$ python -q
>>> import numpy as np
>>> np.set_printoptions(precision=3, suppress=True, linewidth=120, legacy="1.25")
>>> F = np.load("x.npy")
>>> print(F)
[[ -3  -3  -3  -3]
 [ -3  -6  -6  -6]
 [ -3  -6  -9  -9]
 [ -3  -6  -9 -12]]
>>> def softmax(z):
...     e = np.exp(z - z.max(axis=-1, keepdims=True))
...     return e / e.sum(axis=-1, keepdims=True)
... 
>>> print(np.round(softmax(10 * F[3]), 3) + 0)
[1. 0. 0. 0.]
>>> print(softmax(F).sum(axis=1))
[1. 1. 1. 1.]
>>> print(np.round(softmax(F[3]), 3) + 0)
[0.95  0.047 0.002 0.   ]
>>> print(np.round(softmax(F[3] + -3), 3) + 0)
[0.95  0.047 0.002 0.   ]
>>> S = F @ F.T / np.sqrt(4)
>>> print(np.round(softmax(S + np.triu(np.full(S.shape, -np.inf), 1)), 3) + 0)
[[1. 0. 0. 0.]
 [0. 1. 0. 0.]
 [0. 0. 1. 0.]
 [0. 0. 0. 1.]]
>>> print(softmax(S)[3] @ F)
[ -3.  -6.  -9. -12.]
>>> print(np.round(softmax(S), 3) + 0)
[[0.    0.    0.011 0.989]
 [0.    0.    0.    1.   ]
 [0.    0.    0.    1.   ]
 [0.    0.    0.    1.   ]]
>>> x = np.array([0, -2, 1, 1])
>>> rhs = F @ x
>>> beta, lr = np.zeros(4), 1 / np.linalg.norm(F, 2) ** 2
>>> for i in range(5):
...     beta -= lr * F.T @ (F @ beta - rhs)
...     if i % 1 == 0: print(i, round(np.linalg.norm(F @ beta - rhs), 3))
... 
0 5.326
1 5.254
2 5.183
3 5.113
4 5.044
>>> print(beta)
[0.022 0.084 0.221 0.318]
>>> Y = np.array([[1, 3], [1, 4], [1, 5], [4, 4]])
>>> print(np.einsum("ik,kj->ij", F, Y))
[[ -21  -48]
 [ -39  -87]
 [ -54 -114]
 [ -66 -126]]
>>> print(np.einsum("ij,ij->i", F, F))
[ 36 117 207 270]
>>> print(np.einsum("ij->j", F))
[-12 -21 -27 -30]
>>> print(F @ Y)
[[ -21  -48]
 [ -39  -87]
 [ -54 -114]
 [ -66 -126]]
>>> print(F.mean(axis=0))
[-3.   -5.25 -6.75 -7.5 ]
>>> print(np.linalg.svd(F, compute_uv=False))
[24.873  3.     1.278  0.849]
>>> print(F.shape)
(4, 4)
>>> print(np.diff(F, axis=0))
[[ 0 -3 -3 -3]
 [ 0  0 -3 -3]
 [ 0  0  0 -3]]
>>> print(round(float(np.linalg.norm(F)), 3))
25.1
